$ python -q
>>> import numpy as np
>>> np.set_printoptions(precision=2, suppress=True, linewidth=200)
>>> rng = np.random.default_rng(66763)
>>> M = np.eye(3, dtype=int)[rng.permutation(3)] * np.array([5, 1, 6])
>>> M
array([[0, 1, 0],
       [0, 0, 6],
       [5, 0, 0]])
>>> M[2] @ M[1]
np.int64(0)
>>> np.round(np.linalg.norm(M, 2), 2)
np.float64(6.0)
>>> np.linalg.norm(M, axis=0)
array([5., 1., 6.])
>>> round(float(np.linalg.norm(M, 1)), 2), round(np.linalg.norm(M, np.inf), 2)
(6.0, np.float64(6.0))
>>> round(np.linalg.norm(M[2], 1), 2), round(float(np.linalg.norm(M[2], np.inf)), 2)
(np.float64(5.0), 5.0)
>>> np.linalg.norm(M, axis=1).argmax()
np.int64(1)
>>> np.linalg.norm(M, axis=1)
array([1., 6., 5.])
>>> P = np.triu(np.array([[0, 2, -2], [-3, -3, 1], [-1, 1, -1]]), 1) + np.eye(3)
>>> A2 = P @ M @ np.linalg.inv(P)
>>> np.trace(A2), np.trace(M)
(np.float64(0.0), np.int64(0))
>>> O, R = np.linalg.qr(M)
>>> O.T @ O
array([[1., 0., 0.],
       [0., 1., 0.],
       [0., 0., 1.]])
>>> np.allclose(R.T @ R, M.T @ M)
True
>>> np.trace(O @ O.T)
np.float64(3.0)
>>> O.shape, R.shape
((3, 3), (3, 3))
>>> x = np.array([3, 4, 1])
>>> target = M @ x
>>> coef, lr = np.zeros(3), 1 / np.linalg.norm(M, 2) ** 2
>>> for i in range(150):
...     coef -= lr * M.T @ (M @ coef - target)
...     if i % 50 == 0: print(i, round(np.linalg.norm(M @ coef - target), 2))
... 
0 6.01
50 0.95
100 0.23
>>> print(coef)
[3.   3.94 1.  ]
>>> np.linalg.matrix_power(M, 4)
array([[  0,  30,   0],
       [  0,   0, 180],
       [150,   0,   0]])
>>> (M - M.T) / 2
array([[ 0. ,  0.5, -2.5],
       [-0.5,  0. ,  3. ],
       [ 2.5, -3. ,  0. ]])
>>> np.allclose(M @ M.T, M.T @ M)
False
>>> u = np.array([5, 0, 3])
>>> K = np.outer(rng.normal(size=20), u) + 0.1 * rng.normal(size=(20, 3))
>>> K
array([[ -1.99,  -0.01,  -1.21],
       [ -5.91,  -0.1 ,  -3.67],
       [ -0.25,  -0.09,  -0.13],
       [  4.11,   0.03,   2.52],
       [  4.49,   0.25,   2.57],
       [  1.63,   0.07,   1.11],
       [ -2.34,  -0.07,  -1.4 ],
       [ -0.1 ,   0.03,  -0.11],
       [ -0.37,  -0.28,  -0.27],
       [  3.02,   0.05,   1.79],
       [ -3.58,  -0.01,  -2.22],
       [ -4.79,   0.09,  -2.81],
       [  1.31,  -0.14,   0.9 ],
       [-13.29,   0.29,  -7.94],
       [  0.91,  -0.07,   0.43],
       [  4.89,   0.04,   2.9 ],
       [ -0.37,   0.08,  -0.21],
       [ -2.28,  -0.14,  -1.26],
       [ -5.8 ,  -0.09,  -3.41],
       [ -2.08,   0.02,  -1.02]])
>>> Xc = (K - K.mean(axis=0)) / K.std(axis=0)
>>> np.argwhere(np.abs(Xc) > 2)
array([[ 4,  1],
       [ 8,  1],
       [13,  0],
       [13,  1],
       [13,  2]])
>>> coef = np.linalg.lstsq(np.delete(Xc, 0, axis=1), Xc[:, 0])[0]
>>> np.round(1 - np.var(Xc[:, 0] - np.delete(Xc, 0, axis=1) @ coef), 2)
np.float64(1.0)
>>> print(coef.round(2) + 0)
[0. 1.]
>>> O, V = np.linalg.qr(K[:, :1])[0], np.linalg.qr(K[:, 1:])[0]
>>> s = np.linalg.svd(O.T @ V, compute_uv=False)
>>> print(s)
[1.]
>>> round(np.linalg.norm(O @ O.T - V @ V.T, 2), 2)
np.float64(1.0)
>>> Xc = K - K.mean(axis=0)
>>> U, s, vt = np.linalg.svd(Xc, full_matrices=False)
>>> np.round(Xc.mean(axis=0), 2) + 0
array([0., 0., 0.])
>>> s
array([21.79,  0.56,  0.34])
>>> print(round((s ** 2).sum() ** 2 / (s ** 4).sum(), 2))
1.0
>>> np.round(s ** 2 / (s ** 2).sum(), 2) + 0
array([1., 0., 0.])
>>> np.linalg.matrix_rank(Xc)
np.int64(3)
>>> x = np.array([-3, 8, -6])
>>> (K @ x).argmax()
np.int64(13)
>>> X = np.load("out19.npy")
>>> X
array([[ 1.22,  1.72,  0.04, -2.13],
       [ 1.37,  1.6 ,  0.46,  2.09],
       [-1.52,  0.81,  2.45, -0.16],
       [-1.83,  1.68, -1.67,  0.28]])
>>> labels = rng.permutation(4)
>>> A2 = X[:, labels] * rng.choice([-1, 1], 4)
>>> A2
array([[-1.72, -0.04,  1.22, -2.13],
       [-1.6 , -0.46,  1.37,  2.09],
       [-0.81, -2.45, -1.52, -0.16],
       [-1.68,  1.67, -1.83,  0.28]])
>>> U, _, vt = np.linalg.svd(X.T @ A2)
>>> print(np.round(np.linalg.lstsq(X, A2)[0], 2) + 0)
[[ 0.  0.  1.  0.]
 [-1.  0.  0.  0.]
 [ 0. -1.  0.  0.]
 [ 0.  0.  0.  1.]]
>>> np.round(U @ vt, 2) + 0
array([[ 0.,  0.,  1.,  0.],
       [-1.,  0.,  0.,  0.],
       [ 0., -1.,  0.,  0.],
       [ 0.,  0.,  0.,  1.]])
>>> labels
array([1, 2, 0, 3])
>>> round(np.trace(X), 2)
np.float64(5.55)
>>> print(round(float(np.abs(np.linalg.eigvals(X)).max()), 2))
3.0
>>> np.allclose(X, X.T)
False
>>> J = np.load("arr.npy")
>>> print(J)
[[ 0.02 -0.1  -0.1 ]
 [-0.1   0.49  0.49]
 [-0.1   0.49  0.49]]
>>> # rows 1 and 2 are equal
>>> ev, V = np.linalg.eigh(J)
>>> np.linalg.eigvalsh(J + 2 * np.eye(3))
array([2., 2., 3.])
>>> print(np.abs(V[:, -1]))
[0.14 0.7  0.7 ]
>>> V @ np.diag(ev) @ V.T
array([[ 0.02, -0.1 , -0.1 ],
       [-0.1 ,  0.49,  0.49],
       [-0.1 ,  0.49,  0.49]])
>>> np.round(np.linalg.eigvalsh(J @ J), 2) + 0
array([0., 0., 1.])
>>> W0 = np.load("block18.npy")
>>> print(W0)
[[3. 1. 1.]
 [1. 3. 1.]
 [1. 1. 3.]]
>>> # symmetric, so the eigenvalues are real
>>> ev, V = np.linalg.eigh(W0)
>>> round(ev.sum(), 2), np.trace(W0)
(np.float64(9.0), np.float64(9.0))
>>> np.abs(V[:, -1])
array([0.58, 0.58, 0.58])
>>> print(np.linalg.eigvalsh(W0 @ W0))
[ 4.  4. 25.]
>>> ev
array([2., 2., 5.])
>>> np.round(V.T @ W0 @ V, 2) + 0
array([[2., 0., 0.],
       [0., 2., 0.],
       [0., 0., 5.]])
>>> np.round(V.T @ V, 2) + 0
array([[1., 0., 0.],
       [0., 1., 0.],
       [0., 0., 1.]])
>>> W0 @ W0
array([[11.,  7.,  7.],
       [ 7., 11.,  7.],
       [ 7.,  7., 11.]])
>>> np.round(np.abs(np.linalg.eigvals(W0)).max(), 2)
np.float64(5.0)
>>> (W0 - W0.T) / 2
array([[0., 0., 0.],
       [0., 0., 0.],
       [0., 0., 0.]])
>>> round(float(np.linalg.det(W0)), 2)
20.0
>>> (W0 + W0.T) / 2
array([[3., 1., 1.],
       [1., 3., 1.],
       [1., 1., 3.]])
>>> data = np.load("mat.npy")
>>> data
array([[ 1.12,  8.61,  4.98],
       [-0.29, 11.63,  5.07],
       [ 1.38, 10.02,  4.22],
       [-0.54, 10.26,  4.76],
       [ 0.51, 10.14,  4.41],
       [-1.23, 11.5 ,  3.55],
       [-0.95,  9.74,  4.82],
       [-0.22, 11.51,  4.82],
       [-0.07, 10.03,  7.87],
       [-1.81,  9.25,  5.93],
       [-0.05,  9.35,  5.94],
       [-0.11, 10.08,  5.73],
       [ 0.06,  9.43,  3.39],
       [ 1.59,  9.65,  6.37],
       [ 0.4 ,  9.61,  4.7 ],
       [ 1.33,  9.79,  4.91],
       [-1.34,  8.6 ,  3.82],
       [ 0.48, 10.57,  6.21],
       [ 0.18,  9.94,  4.41],
       [-0.88,  8.23,  4.7 ],
       [-0.61,  8.69,  6.1 ],
       [-0.47,  9.97,  4.8 ],
       [ 1.4 ,  7.29,  4.7 ],
       [-0.37,  9.05,  3.4 ]])
>>> labels = data[:, 2] > np.median(data[:, 2])
>>> u = data[labels].mean(axis=0) - data[~labels].mean(axis=0)
>>> labels.astype(int)
array([1, 1, 0, 0, 0, 0, 1, 1, 1, 1, 1, 1, 0, 1, 0, 1, 0, 1, 0, 0, 1, 0, 0, 0])
>>> print(np.argsort(-np.abs(u).round(6), kind="stable"))
[2 1 0]
>>> Xc = data - data.mean(axis=0)
>>> U, s, vt = np.linalg.svd(Xc, full_matrices=False)
>>> print(np.abs(vt[0]).argmax())
2
>>> s
array([5.14, 5.03, 4.18])
>>> np.searchsorted(np.cumsum(s ** 2) / (s ** 2).sum(), 0.9) + 1
np.int64(3)
>>> s ** 2 / (s ** 2).sum()
array([0.38, 0.37, 0.25])
>>> vt[0] * np.sign(vt[0, np.abs(vt[0]).argmax()])
array([ 0.41, -0.23,  0.89])
>>> def softmax(z):
...     e = np.exp(z - z.max(axis=-1, keepdims=True))
...     return e / e.sum(axis=-1, keepdims=True)
... 
>>> np.round(softmax(10 * data[2]), 2) + 0
array([0., 1., 0.])
>>> att = data @ data.T / np.sqrt(3)
>>> softmax(att).round(6).argmax(axis=1)
array([8, 1, 1, 1, 1, 1, 1, 1, 8, 8, 8, 1, 1, 8, 1, 1, 1, 8, 1, 1, 8, 1, 8, 1])
>>> softmax(att)[2] @ data
array([-0.23, 11.44,  5.27])
>>> P = data @ np.linalg.solve(data.T @ data, data.T)
>>> np.round(np.trace(P), 2)
np.float64(3.0)
>>> print(P @ data[:, 2])
[4.98 5.07 4.22 4.76 4.41 3.55 4.82 4.82 7.87 5.93 5.94 5.73 3.39 6.37 4.7  4.91 3.82 6.21 4.41 4.7  6.1  4.8  4.7  3.4 ]
>>> A = np.load("m.npy")
>>> A
array([[60.01, 33.03, 35.9 ],
       [16.14,  9.86,  0.08],
       [25.93, 13.91, 17.92]])
>>> print(np.trace(A))
87.79
>>> print(np.round(np.abs(np.linalg.eigvals(A)).max(), 2))
83.23
>>> np.allclose(A @ A.T, A.T @ A)
False
>>> A @ A
array([[5065.19, 2807.18, 2800.33],
       [1129.78,  631.44,  581.65],
       [2245.23, 1242.89, 1253.13]])
>>> (A + A.T) / 2
array([[60.01, 24.59, 30.91],
       [24.59,  9.86,  7.  ],
       [30.91,  7.  , 17.92]])
>>> W1 = np.array([[3, 1], [1, 1], [2, 1]])
>>> coef = np.array([1, 2])
>>> H = np.maximum(A @ W1 + coef, 0)
>>> print(H)
[[285.86 130.94]
 [ 59.44  28.08]
 [128.54  59.76]]
>>> C = np.array([[1, 3, 3], [-4, -5, 2]])
>>> print(W1 @ C)
[[-1  4 11]
 [-3 -2  5]
 [-2  1  8]]
>>> H @ C
array([[-237.9 ,  202.88, 1119.46],
       [ -52.88,   37.92,  234.48],
       [-110.5 ,   86.82,  505.14]])
>>> (H @ C).round(6).argmax(axis=1)
array([2, 2, 2])
